$ ipython --no-banner

In [1]: import numpy as np

In [2]: import numpy.linalg as la

In [3]: np.set_printoptions(precision=2, suppress=True, linewidth=200, legacy="1.25")

In [4]: F = np.array([[1.93, -0.92, -1.75, -0.58, 2.0, 1.93],
   ...:     [0.58, 0.96, 1.28, -0.76, 3.92, 0.58],
   ...:     [2.4, -2.16, -3.66, -0.24, -0.24, 2.4],
   ...:     [-1.24, 1.04, 1.78, 0.16, -0.08, -1.24],
   ...:     [0.07, -0.88, -1.3, 0.38, -2.2, 0.07]])

In [5]: rng = np.random.default_rng(4172)

In [6]: out = F + rng.integers(-2, 3, (5, 2)) @ rng.integers(-2, 3, (2, 6))

In [7]: out
Out[7]: 
array([[ 1.93, -2.92,  0.25, -1.58,  2.  ,  3.93],
       [-0.42, -0.04,  0.28,  0.24,  4.92,  0.58],
       [ 0.4 , -0.16, -9.66,  3.76,  1.76, -1.6 ],
       [-2.24, -3.96,  4.78, -0.84,  0.92,  2.76],
       [-0.93, -3.88, -0.3 ,  0.38, -1.2 ,  2.07]])

In [8]: print(np.abs(out - F).sum(axis=1))
[ 7.  5. 20. 15.  8.]

In [9]: out - F
Out[9]: 
array([[ 0., -2.,  2., -1.,  0.,  2.],
       [-1., -1., -1.,  1.,  1.,  0.],
       [-2.,  2., -6.,  4.,  2., -4.],
       [-1., -5.,  3., -1.,  1.,  4.],
       [-1., -3.,  1.,  0.,  1.,  2.]])

In [10]: print(la.matrix_rank(out - F, tol=1e-8))
2

In [11]: O, _ = la.qr(np.array([[0.0, 0.1],
    ...:     [0.4, 0.8],
    ...:     [0.0, -1.5],
    ...:     [1.5, 0.0],
    ...:     [-0.8, 0.8],
    ...:     [-0.2, 0.6]]))

In [12]: E = O @ O.T

In [13]: E.round(2) + 0
Out[13]: 
array([[ 0.  ,  0.02, -0.04,  0.01,  0.02,  0.01],
       [ 0.02,  0.24, -0.33,  0.24,  0.05,  0.1 ],
       [-0.04, -0.33,  0.59, -0.08, -0.27, -0.22],
       [ 0.01,  0.24, -0.08,  0.74, -0.35, -0.07],
       [ 0.02,  0.05, -0.27, -0.35,  0.33,  0.15],
       [ 0.01,  0.1 , -0.22, -0.07,  0.15,  0.1 ]])

In [14]: # symmetric

In [15]: ev, V = la.eigh(E)

In [16]: np.round(la.svd(E, compute_uv=False), 2) + 0
Out[16]: array([1., 1., 0., 0., 0., 0.])

In [17]: print(np.round(V.T @ E @ V, 2) + 0)
[[0. 0. 0. 0. 0. 0.]
 [0. 0. 0. 0. 0. 0.]
 [0. 0. 0. 0. 0. 0.]
 [0. 0. 0. 0. 0. 0.]
 [0. 0. 0. 0. 1. 0.]
 [0. 0. 0. 0. 0. 1.]]

In [18]: np.unique(ev.round(6) + 0, return_counts=True)[1]
Out[18]: array([4, 2])

In [19]: (ev > 1e-8).sum(), (ev < -1e-8).sum()
Out[19]: (2, 0)

In [20]: np.round(la.eigvalsh(E @ E), 2) + 0
Out[20]: array([0., 0., 0., 0., 1., 1.])

In [21]: np.round(V @ np.diag(ev) @ V.T, 2) + 0
Out[21]: 
array([[ 0.  ,  0.02, -0.04,  0.01,  0.02,  0.01],
       [ 0.02,  0.24, -0.33,  0.24,  0.05,  0.1 ],
       [-0.04, -0.33,  0.59, -0.08, -0.27, -0.22],
       [ 0.01,  0.24, -0.08,  0.74, -0.35, -0.07],
       [ 0.02,  0.05, -0.27, -0.35,  0.33,  0.15],
       [ 0.01,  0.1 , -0.22, -0.07,  0.15,  0.1 ]])
